$ python3 -q
>>> import numpy as np
>>> import numpy.linalg as la
>>> np.set_printoptions(precision=2, suppress=True, linewidth=120)
>>> rd = lambda a: np.round(a, 2) + 0
>>> rng = np.random.default_rng(963)
>>> lab = rng.integers(0, 3, 9)
>>> A = np.array([[-3, 5, 5, -5, -8, 6, -9, 2, -5],
...     [-7, 9, -5, -1, -5, 2, 9, 2, 7],
...     [3, 4, -5, 6, 8, 8, 9, -3, -8],
...     [-9, 6, -3, 4, -2, -5, 1, 6, -1],
...     [-1, 2, -5, -9, 9, -6, -4, 1, 6],
...     [2, -6, 0, 7, 7, -4, 3, -7, -2],
...     [-2, 3, 5, -6, 9, -2, -5, -5, -3],
...     [-9, 2, -8, -9, -2, 6, 9, -2, 5],
...     [-4, 8, -2, -2, -5, -3, 6, -7, -2]]) * (lab[:, None] == lab)
>>> A
array([[-3,  5,  0,  0, -8,  0, -9,  2,  0],
       [-7,  9,  0,  0, -5,  0,  9,  2,  0],
       [ 0,  0, -5,  6,  0,  8,  0,  0,  0],
       [ 0,  0, -3,  4,  0, -5,  0,  0,  0],
       [-1,  2,  0,  0,  9,  0, -4,  1,  0],
       [ 0,  0,  0,  7,  0, -4,  0,  0,  0],
       [-2,  3,  0,  0,  9,  0, -5, -5,  0],
       [-9,  2,  0,  0, -2,  0,  9, -2,  0],
       [ 0,  0,  0,  0,  0,  0,  0,  0, -2]])
>>> vec = np.array([0, 2, 0, 3, 0, 1, 1, 1, 2])
>>> rhs = A @ vec
>>> coef, lr = np.zeros(9), 1 / la.norm(A, 2) ** 2
>>> for i in range(30):
...     coef -= lr * A.T @ (A @ coef - rhs)
...     if i % 10 == 0: print(i, round(la.norm(A @ coef - rhs), 2))
... 
0 25.63
10 6.72
20 4.83
>>> rd(coef)
array([-0.21,  1.8 , -0.7 ,  2.68, -0.01,  0.82,  0.94,  1.01,  0.49])
>>> B = A[0, 0] * A[1:] - np.outer(A[1:, 0], A[0])
>>> B
array([[   0,    8,    0,    0,  -41,    0,  -90,    8,    0],
       [   0,    0,   15,  -18,    0,  -24,    0,    0,    0],
       [   0,    0,    9,  -12,    0,   15,    0,    0,    0],
       [   0,   -1,    0,    0,  -35,    0,    3,   -1,    0],
       [   0,    0,    0,  -21,    0,   12,    0,    0,    0],
       [   0,    1,    0,    0,  -43,    0,   -3,   19,    0],
       [   0,   39,    0,    0,  -66,    0, -108,   24,    0],
       [   0,    0,    0,    0,    0,    0,    0,    0,    6]])
>>> np.flatnonzero(~B.round(6).any(axis=1))
array([], dtype=int64)
>>> la.matrix_rank(B), la.matrix_rank(A)
(np.int64(8), np.int64(9))
